$ python3 -q
>>> import numpy as np
>>> np.set_printoptions(suppress=True, linewidth=200)
>>> def tidy(a):
...     return np.round(a, 1) + 0
... 
>>> rng = np.random.default_rng(688535)
>>> M = rng.normal(size=(26, 3))
>>> M = 20 * M / np.linalg.norm(M, axis=1, keepdims=True)
>>> tidy(M)
array([[ 15.2,  -7.8, -10.4],
       [ 12.3,   8.9,  13. ],
       [ -4. , -12.2, -15.3],
       [  2. ,   5.2, -19.2],
       [  4.7,  11.4,  15.8],
       [-17.9,   8.7,  -1.5],
       [-11.7,   8.5,  13.7],
       [ -1.2, -18.9,  -6.5],
       [-10.7, -16.6,   3. ],
       [  1.6,  15.8, -12.1],
       [-15.2, -13. ,  -0.5],
       [ -2.9,  -3.9,  19.4],
       [ 14.3,   5.9, -12.7],
       [-15.3,  -0.2,  12.8],
       [ -8.3, -10.5,  14.9],
       [ 19.7,  -1.7,   3. ],
       [ 14.7,   1.1,  13.5],
       [ -0.6,  18.5,   7.7],
       [ -9. ,   1.1, -17.9],
       [ -0.2, -19.4,  -4.9],
       [  6.4,  15.2,  11.4],
       [-15.6, -12.2,   2.4],
       [ -6.7, -17.7,  -6.4],
       [ 17.9,  -3.7,   8.2],
       [ -5.8,  12.5,  14.5],
       [  6.6, -14.4, -12.3]])
>>> Ac = M - M.mean(axis=1)
Traceback (most recent call last):
  File "<python-input-7>", line 1, in <module>
    Ac = M - M.mean(axis=1)
         ~~^~~~~~~~~~~~~~~~
ValueError: operands could not be broadcast together with shapes (26,3) (26,) 
>>> Ac = M - M.mean(axis=0)
>>> U, sigma, vt = np.linalg.svd(Ac, full_matrices=False)
>>> np.abs(U[:, 0]).argmax()
np.int64(20)
>>> print(tidy(vt[0] * np.sign(vt[0, np.abs(vt[0]).argmax()])))
[0.2 0.7 0.7]
>>> tidy(sigma ** 2 / (sigma ** 2).sum())
array([0.5, 0.3, 0.2])
>>> np.searchsorted(np.cumsum(sigma ** 2) / (sigma ** 2).sum(), 0.9) + 1
np.int64(3)
>>> cov = np.cov(M, rowvar=False)
>>> print(np.argsort(-M.std(axis=0).round(6), kind="stable"))
[2 1 0]
>>> print(cov.shape)
(3, 3)
>>> tidy(np.polyfit(M[:, 1], M[:, 2], 1))
array([0.3, 1.7])
>>> tidy(np.corrcoef(M.T))
array([[1. , 0.2, 0. ],
       [0.2, 1. , 0.3],
       [0. , 0.3, 1. ]])
>>> tidy(cov)
array([[126.4,  23.3,  -5.8],
       [ 23.3, 141.5,  40.3],
       [ -5.8,  40.3, 143.8]])
>>> print(tidy(np.linalg.eigvalsh(cov)[::-1]))
[185.7 136.   90. ]
